In [1]: import numpy as np

In [2]: import numpy.linalg as la

In [3]: np.set_printoptions(precision=1, suppress=True, linewidth=120)

In [4]: M2 = np.array([[8, -3, 2], [-2, 6, 5], [6, 2, 3]])

In [5]: cent = np.array([[7]])

In [6]: J = np.block([[M2, np.array([[-6], [4], [-2]])], [np.zeros((1, 3)), cent]])

In [7]: J
Out[7]: 
array([[ 8., -3.,  2., -6.],
       [-2.,  6.,  5.,  4.],
       [ 6.,  2.,  3., -2.],
       [ 0.,  0.,  0.,  7.]])

In [8]: M2 = np.array([[-6, -8, 5], [-3, -8, -6], [1, -7, -7], [-4, -2, 2]])

In [9]: np.einsum("ik,kj->ij", J, M2)
Out[9]: 
array([[-13., -42.,  32.],
       [-17., -75., -73.],
       [-31., -81.,  -7.],
       [-28., -14.,  14.]])

In [10]: K = np.array([[3.0, -2.0, 0.0], [-2.0, 2.0, -2.0], [0.0, -2.0, 0.0]])

In [11]: K[0] @ K[1]
Out[11]: np.float64(-10.0)

In [12]: np.round(la.norm(K, 1), 1), np.round(la.norm(K, np.inf), 1)
Out[12]: (np.float64(6.0), np.float64(6.0))

In [13]: la.norm(K, axis=0)
Out[13]: array([3.6, 3.5, 2. ])

In [14]: def softmax(z):
    ...:     e = np.exp(z - z.max(axis=-1, keepdims=True))
    ...:     return e / e.sum(axis=-1, keepdims=True)
    ...: 

In [15]: np.round(softmax(10 * K[2]), 1) + 0
Out[15]: array([0.5, 0. , 0.5])

In [16]: softmax(K[2])
Out[16]: array([0.5, 0.1, 0.5])

In [17]: scores = K @ K.T / np.sqrt(3)

In [18]: softmax(scores).round(6).argmax(axis=1)
Out[18]: array([0, 1, 0])

In [19]: np.round(softmax(scores + np.triu(np.full(scores.shape, -np.inf), 1)), 1) + 0
Out[19]: 
array([[1. , 0. , 0. ],
       [0. , 1. , 0. ],
       [0.5, 0. , 0.5]])

In [20]: J @ J
Out[20]: 
array([[  82.,  -38.,    7., -106.],
       [   2.,   52.,   41.,   54.],
       [  62.,    0.,   31.,  -48.],
       [   0.,    0.,    0.,   49.]])

In [21]: assert J == J.T
---------------------------------------------------------------------------
ValueError                                Traceback (most recent call last)
Cell In[21], line 1
----> 1 assert J == J.T

ValueError: The truth value of an array with more than one element is ambiguous. Use a.any() or a.all()

In [22]: np.allclose(J, J.T)
Out[22]: False

In [23]: round(np.abs(la.eigvals(J)).max(), 1)
Out[23]: np.float64(9.4)

In [24]: la.determinant(J)
---------------------------------------------------------------------------
AttributeError                            Traceback (most recent call last)
Cell In[24], line 1
----> 1 la.determinant(J)

AttributeError: module 'numpy.linalg' has no attribute 'determinant'

In [25]: np.allclose(J @ J.T, J.T @ J)
Out[25]: False
